$ python3 -q
>>> import numpy as np
>>> np.set_printoptions(precision=3, suppress=True, linewidth=120, sign=" ")
>>> J = np.loadtxt("arr.csv", delimiter=",")
>>> J
array([[ 0.,  4.,  0.,  5.],
       [ 0.,  0.,  4.,  1.],
       [ 0.,  0.,  0.,  1.],
       [ 0.,  0.,  0.,  0.]])
>>> M2 = np.array([[0, -3, 2], [-2, -1, 1]])
>>> W2 = np.kron(M2, J)
>>> W2.shape
(8, 12)
>>> left, s, Vh = np.linalg.svd(J)
>>> vecs = Vh[:(s > 1e-8).sum()]
>>> rng = np.random.default_rng(9)
>>> vec = J[1] + -1 * J[2] + rng.integers(2) * np.eye(4)[2]
>>> vec
array([ 0.,  0.,  4.,  0.])
>>> np.linalg.matrix_rank(np.vstack([J, vec]))
np.int64(3)
>>> np.allclose(vecs.T @ vecs @ vec, vec)
True
>>> print(np.diag(vecs.T @ vecs))
[ 0.  1.  1.  1.]
>>> round(float(np.linalg.norm(vec - vecs.T @ vecs @ vec)), 3)
0.0
>>> np.round(vecs.T @ vecs, 3) + 0
array([[ 0.,  0.,  0.,  0.],
       [ 0.,  1.,  0.,  0.],
       [ 0.,  0.,  1.,  0.],
       [ 0.,  0.,  0.,  1.]])
>>> M2 = J + rng.integers(-2, 3, (4, 3)) @ rng.integers(-2, 3, (3, 4))
>>> M2
array([[ 0.,  6.,  6.,  2.],
       [-6.,  1., -2.,  7.],
       [ 0.,  4.,  0.,  1.],
       [ 0.,  8.,  0.,  0.]])
>>> print(np.round(np.linalg.svd(M2 - J, compute_uv=False), 3) + 0)
[ 11.792   9.27    3.608   0.   ]
>>> M2 - J
array([[ 0.,  2.,  6., -3.],
       [-6.,  1., -6.,  6.],
       [ 0.,  4.,  0.,  0.],
       [ 0.,  8.,  0.,  0.]])
